$ python3 -q
>>> import numpy as np
>>> np.set_printoptions(precision=2, suppress=True, linewidth=100)
>>> arr = np.array([[0.4, -0.6, 0.8, -0.9, 1.9],
...     [-0.8, 0.2, -0.1, 0.7, 0.0],
...     [1.1, -1.1, -0.5, 0.5, 1.0],
...     [-0.8, 0.3, 1.4, -0.8, 1.6],
...     [-0.8, -1.3, 0.3, 0.6, 1.2],
...     [-0.2, 1.0, -0.2, -0.8, 0.6]])
>>> print(arr)
[[ 0.4 -0.6  0.8 -0.9  1.9]
 [-0.8  0.2 -0.1  0.7  0. ]
 [ 1.1 -1.1 -0.5  0.5  1. ]
 [-0.8  0.3  1.4 -0.8  1.6]
 [-0.8 -1.3  0.3  0.6  1.2]
 [-0.2  1.  -0.2 -0.8  0.6]]
>>> M2 = np.c_[arr[:, :4] @ np.array([[-4, 3, -3, -3], [-1, 2, 1, -2], [3, 3, -3, 3], [-3, -2, 1, 5]]), np.array([3, 0, -1, 0, 2, 2])]
>>> print(M2)
[[ 4.1  4.2 -5.1 -2.1  3. ]
 [ 0.6 -3.7  3.6  5.2  0. ]
 [-6.3 -1.4 -2.4 -0.1 -1. ]
 [ 9.5  4.  -2.3  2.   0. ]
 [ 3.6 -5.3  0.8  8.9  2. ]
 [ 1.6  2.4  1.4 -6.   2. ]]
>>> print(np.linalg.norm(np.linalg.qr(arr)[0].T @ M2, axis=0) ** 2 / ((M2 ** 2).sum(axis=0) + 1e-12))
[1.   1.   1.   1.   0.86]
>>> K = np.load("dump.npy")
>>> print(K)
[[ 0.41 -0.5  -0.23  0.59 -0.41  0.14]
 [-0.5   0.58 -0.19  0.5  -0.34  0.11]
 [-0.23 -0.19  0.91  0.23 -0.16  0.05]
 [ 0.59  0.5   0.23  0.41  0.41 -0.14]
 [-0.41 -0.34 -0.16  0.41  0.72  0.09]
 [ 0.14  0.11  0.05 -0.14  0.09  0.97]]
>>> # orthonormal columns
>>> ev, vecs = np.linalg.eigh(K)
>>> print(ev)
[-1.  1.  1.  1.  1.  1.]
>>> print(np.round(vecs.T @ K @ vecs, 2) + 0)
[[-1.  0.  0.  0.  0.  0.]
 [ 0.  1.  0.  0.  0.  0.]
 [ 0.  0.  1.  0.  0.  0.]
 [ 0.  0.  0.  1.  0.  0.]
 [ 0.  0.  0.  0.  1.  0.]
 [ 0.  0.  0.  0.  0.  1.]]
>>> print((ev > 1e-8).sum(), (ev < -1e-8).sum())
5 1
>>> print(np.linalg.eigvalsh(K @ K))
[1. 1. 1. 1. 1. 1.]
>>> print(np.unique(ev.round(6) + 0, return_counts=True)[1])
[1 5]
>>> print(np.round(vecs.T @ vecs, 2) + 0)
[[1. 0. 0. 0. 0. 0.]
 [0. 1. 0. 0. 0. 0.]
 [0. 0. 1. 0. 0. 0.]
 [0. 0. 0. 1. 0. 0.]
 [0. 0. 0. 0. 1. 0.]
 [0. 0. 0. 0. 0. 1.]]
>>> print(vecs @ np.diag(ev) @ vecs.T)
[[ 0.41 -0.5  -0.23  0.59 -0.41  0.14]
 [-0.5   0.58 -0.19  0.5  -0.34  0.11]
 [-0.23 -0.19  0.91  0.23 -0.16  0.05]
 [ 0.59  0.5   0.23  0.41  0.41 -0.14]
 [-0.41 -0.34 -0.16  0.41  0.72  0.09]
 [ 0.14  0.11  0.05 -0.14  0.09  0.97]]
>>> vec = np.array([5, 3, 5, 2, 2, 4])
>>> print(round(np.linalg.norm(vec), 2), round(np.linalg.norm(K @ vec), 2))
9.11 9.11
>>> print([p for p in range(1, 25) if np.allclose(np.linalg.matrix_power(K, p), np.eye(6))])
[2, 4, 6, 8, 10, 12, 14, 16, 18, 20, 22, 24]
>>> print(np.sort(np.abs(np.degrees(np.angle(np.linalg.eigvals(K))))))
[  0.   0.   0.   0.   0. 180.]
>>> W0 = np.load("a.npy")
>>> print(W0)
[[-1.  1.  1.  1.]
 [ 1. -1.  1.  1.]
 [ 1.  1. -1.  1.]
 [ 1.  1.  1. -1.]]
>>> # equal to its transpose
>>> ev, vecs = np.linalg.eigh(W0)
>>> vec = np.array([-3, -1, -1, -3])
>>> print(np.round(vecs * np.abs(ev) @ vecs.T, 2) + 0)
[[2. 0. 0. 0.]
 [0. 2. 0. 0.]
 [0. 0. 2. 0.]
 [0. 0. 0. 2.]]
>>> print((np.sign(vecs[:, -1].round(6)) == np.sign(vecs[0, -1].round(6))).astype(int))
[1 1 1 1]
>>> data = np.vander(np.arange(5) - 1, 4, increasing=True)
>>> print(data)
[[ 1 -1  1 -1]
 [ 1  0  0  0]
 [ 1  1  1  1]
 [ 1  2  4  8]
 [ 1  3  9 27]]
>>> print(np.round(np.linalg.norm(data), 2))
30.23
>>> print(np.unravel_index(np.abs(data).argmax(), data.shape))
(np.int64(4), np.int64(3))
>>> print(data.sum(axis=1))
[ 0  1  4 15 40]
>>> print(data.sum(axis=0))
[ 5  5 15 35]
>>> m1 = np.array([[-0.7, 1.0, -2.0], [-2.0, -2.7, 0.0], [-1.0, 1.0, -1.7]])
>>> U, sig, Vt = np.linalg.svd(m1)
>>> print(np.argmax(sig[:-1] / (sig[1:] + 1e-6)) + 1)
2
>>> M2 = U[:, :2] @ np.diag(sig[:2]) @ Vt[:2]
>>> print(round(float(np.abs(m1 - M2).max()), 2))
0.12
>>> print(round(float(np.linalg.norm(m1 - M2) / np.linalg.norm(m1)), 2))
0.06
>>> print(np.linalg.matrix_rank(m1, rtol=0.05))
3
>>> print(round(float(np.linalg.norm(m1 - M2, 2)), 2), round(float(sig[2]), 2))
0.26 0.26
>>> vec = np.array([5, 3, 1])
>>> rhs = m1 @ vec
>>> b, lr = np.zeros(3), 1 / np.linalg.norm(m1, 2) ** 2
>>> for i in range(3):
...     b -= lr * m1.T @ (m1 @ b - rhs)
...     if i % 1 == 0: print(i, round(np.linalg.norm(m1 @ b - rhs), 2))
... 
0 3.46
1 0.91
2 0.38
>>> print(b)
[4.14 3.6  1.65]
>>> rng = np.random.default_rng(854)
>>> labels = rng.permutation(3)
>>> M2 = m1[:, labels] * rng.choice([-1, 1], 3)
>>> print(M2)
[[ 2.   1.  -0.7]
 [-0.  -2.7 -2. ]
 [ 1.7  1.  -1. ]]
>>> U, _, Vt = np.linalg.svd(m1.T @ M2)
>>> print(np.round(np.linalg.lstsq(m1, M2)[0], 2) + 0)
[[ 0.  0.  1.]
 [ 0.  1.  0.]
 [-1.  0.  0.]]
>>> print(labels)
[2 1 0]
>>> print(np.round(U @ Vt, 2) + 0)
[[ 0.  0.  1.]
 [ 0.  1.  0.]
 [-1.  0.  0.]]
>>> gram = M2.T @ M2
>>> print(np.diag(gram))
[6.89 9.29 5.49]
>>> print(np.linalg.matrix_rank(gram))
3
>>> print((M2 @ M2.T).shape)
(3, 3)
>>> mat = np.array([[4, -2, -4, 2], [-2, 2, 2, -1], [-4, 2, -2, -5], [2, -1, -5, 2]])
>>> # symmetric, so the eigenvalues are real
>>> U, sig, Vt = np.linalg.svd(mat, full_matrices=False)
>>> print(np.abs(Vt[0]))
[0.62 0.35 0.48 0.51]
>>> print(U.shape, sig.shape, Vt.shape)
(4, 4) (4,) (4, 4)
>>> print(sig / sig[0])
[1.   0.61 0.15 0.07]
>>> print(np.round(U.T @ mat @ Vt.T, 2) + 0)
[[9.86 0.   0.   0.  ]
 [0.   6.02 0.   0.  ]
 [0.   0.   1.47 0.  ]
 [0.   0.   0.   0.69]]
>>> ev, vecs = np.linalg.eig(mat)
>>> print(np.round(mat @ vecs[:, 0] - ev[0] * vecs[:, 0], 2) + 0)
[0. 0. 0. 0.]
>>> print(ev)
[ 9.86 -6.02  0.69  1.47]
>>> print(np.sort(np.linalg.eigvals(np.linalg.inv(mat))))
[-0.17  0.1   0.68  1.45]
>>> print(np.sort(np.linalg.eigvals(mat @ mat)))
[ 0.48  2.15 36.18 97.19]
>>> vec = np.array([-1, -2, 2, 1])
>>> rhs = mat @ vec
>>> print(rhs)
[-6  1 -9 -8]
>>> print(np.linalg.solve(mat, -3 * rhs))
[ 3.  6. -6. -3.]
>>> print(np.linalg.solve(mat.T, mat[2]))
[0. 0. 1. 0.]
>>> X = np.loadtxt("case4.csv", delimiter=",")
>>> print(X)
[[-0.96 -0.51  0.64  0.99]
 [-0.72 -0.87 -0.74  1.  ]
 [ 0.79 -0.74 -0.45  0.93]
 [-0.81 -0.06 -0.98  0.95]
 [-0.95  0.    0.29  0.91]
 [-0.87 -0.33 -0.37  0.97]
 [ 0.49 -0.85 -1.    1.  ]
 [ 0.96  0.81  0.99 -1.  ]
 [-0.98 -0.92 -0.95  1.  ]
 [-0.67  0.41 -0.52 -0.25]
 [ 0.65 -0.51  0.99  0.  ]
 [-0.95  0.1  -0.96  0.96]
 [ 0.88  0.92  0.8  -1.  ]
 [ 0.65 -0.18 -0.96  0.33]
 [ 0.93 -0.56 -0.92  0.58]
 [-0.81  0.54 -0.31 -0.43]
 [ 0.97 -0.56  0.59 -0.41]
 [ 0.69  0.24  0.38 -0.9 ]
 [ 0.26  0.74  0.9  -1.  ]
 [ 0.4  -0.22  0.9  -0.22]
 [-0.85  0.41  0.95 -0.51]
 [-0.12  0.29  0.23 -0.63]
 [-0.89  0.08 -0.98  0.93]
 [-0.12  0.75  1.   -1.  ]
 [ 0.94  0.64  0.98 -1.  ]
 [ 0.12 -0.66 -0.52  0.97]
 [-0.99  0.75  0.01 -0.22]
 [ 0.96  0.89  0.91 -1.  ]
 [-0.96 -0.2   0.18  0.97]
 [-0.65 -0.73 -0.99  1.  ]
 [ 0.74 -0.22  0.41 -0.38]]
>>> cent = X[[21, 12]].astype(float)
>>> for _ in range(6):
...     labels = np.linalg.norm(X[:, None] - cent, axis=-1).argmin(axis=1)
...     cent = np.array([X[labels == j].mean(axis=0) for j in range(2)])
... 
>>> print(labels)
[0 0 0 0 0 0 0 1 0 0 1 0 1 0 0 0 1 1 1 1 1 1 0 1 1 0 0 1 0 0 1]
>>> print(np.bincount(labels))
[18 13]
>>> print(cent[1] - cent[0])
[ 0.95  0.58  1.3  -1.4 ]
>>> print(cent)
[[-0.46 -0.26 -0.53  0.7 ]
 [ 0.49  0.32  0.77 -0.7 ]]
>>> M2 = np.c_[X[:, :2] @ np.array([[3, 3], [3, 3]]), np.array([-1, 0, 2, 2, -3, 3, 2, -3, -2, 0, -2, 1, -2, 2, -2, 3, 0, 3, 2, 3, 2, 0, 3, -3, -2, 0, 3, 1, -3, -3, -2])]
>>> print(M2)
[[-4.41 -4.41 -1.  ]
 [-4.77 -4.77  0.  ]
 [ 0.15  0.15  2.  ]
 [-2.61 -2.61  2.  ]
 [-2.85 -2.85 -3.  ]
 [-3.6  -3.6   3.  ]
 [-1.08 -1.08  2.  ]
 [ 5.31  5.31 -3.  ]
 [-5.7  -5.7  -2.  ]
 [-0.78 -0.78  0.  ]
 [ 0.42  0.42 -2.  ]
 [-2.55 -2.55  1.  ]
 [ 5.4   5.4  -2.  ]
 [ 1.41  1.41  2.  ]
 [ 1.11  1.11 -2.  ]
 [-0.81 -0.81  3.  ]
 [ 1.23  1.23  0.  ]
 [ 2.79  2.79  3.  ]
 [ 3.    3.    2.  ]
 [ 0.54  0.54  3.  ]
 [-1.32 -1.32  2.  ]
 [ 0.51  0.51  0.  ]
 [-2.43 -2.43  3.  ]
 [ 1.89  1.89 -3.  ]
 [ 4.74  4.74 -2.  ]
 [-1.62 -1.62  0.  ]
 [-0.72 -0.72  3.  ]
 [ 5.55  5.55  1.  ]
 [-3.48 -3.48 -3.  ]
 [-4.14 -4.14 -3.  ]
 [ 1.56  1.56 -2.  ]]
>>> print(np.linalg.matrix_rank(M2))
2
>>> print(np.linalg.norm(np.linalg.qr(X)[0].T @ M2, axis=0) ** 2 / ((M2 ** 2).sum(axis=0) + 1e-12))
[1.   1.   0.12]
>>> cent = M2[[29, 5]].astype(float)
>>> for _ in range(4):
...     labels = np.linalg.norm(M2[:, None] - cent, axis=-1).argmin(axis=1)
...     cent = np.array([M2[labels == j].mean(axis=0) for j in range(2)])
... 
>>> print(labels)
[0 0 1 1 0 1 1 0 0 1 0 1 0 1 0 1 1 1 1 1 1 1 1 0 0 1 1 1 0 0 0]
>>> print(cent[1] - cent[0])
[0.25 0.25 3.93]
>>> print(cent)
[[-0.38 -0.38 -2.15]
 [-0.13 -0.13  1.78]]
>>> J = np.loadtxt("layer16.csv", delimiter=",")
>>> print(J)
[[ 6.58  0.89  5.98  4.49]
 [-6.38  6.73  0.28 -3.73]
 [ 2.49 -8.4  -4.73  0.98]
 [-7.46  3.43 -3.22 -4.72]
 [-3.87 -5.03 -7.12 -3.01]
 [ 5.87  2.33  6.56  4.13]
 [-6.62 -0.8  -5.94 -4.51]
 [ 6.81 -6.05  0.61  4.07]
 [ 0.74  7.44  6.55  1.11]
 [ 4.84 -7.97 -2.51  2.59]
 [ 4.41  4.43  7.07  3.32]
 [ 2.06 -8.36 -5.04  0.69]]
>>> # rank 2
>>> labels = J[:, 2] > np.median(J[:, 2])
>>> r0 = J[labels].mean(axis=0) - J[~labels].mean(axis=0)
>>> print(((J - J.mean(axis=0)) @ r0 > 0).astype(int))
[1 1 0 0 0 1 0 1 1 0 1 0]
>>> print((((J - J.mean(axis=0)) @ r0 > 0) == labels).mean())
1.0
>>> print(labels.astype(int))
[1 1 0 0 0 1 0 1 1 0 1 0]
>>> U, sig, Vt = np.linalg.svd(J)
>>> vecs = Vt[:(sig > 1e-8).sum()]
>>> vec = J[7] + 4 * J[10] + rng.integers(2) * np.eye(4)[2]
>>> print(vec)
[24.44 11.66 28.88 17.35]
>>> print(round(float(np.linalg.norm(vec - vecs.T @ vecs @ vec)), 2))
0.0
>>> print(vecs.T @ vecs)
[[ 0.56 -0.24  0.26  0.35]
 [-0.24  0.71  0.38 -0.1 ]
 [ 0.26  0.38  0.51  0.2 ]
 [ 0.35 -0.1   0.2   0.23]]
>>> print(np.allclose(vecs.T @ vecs @ vec, vec))
True
>>> print([round(float(x), 2) for x in np.linalg.svd(J, compute_uv=False)[:3]])
[25.31, 23.65, 0.0]
>>> print(np.argsort(-np.linalg.norm(J, axis=0).round(6), kind="stable")[:3])
[1 0 2]
>>> print(round(np.linalg.norm(J, 2) / np.linalg.norm(J), 2))
0.73
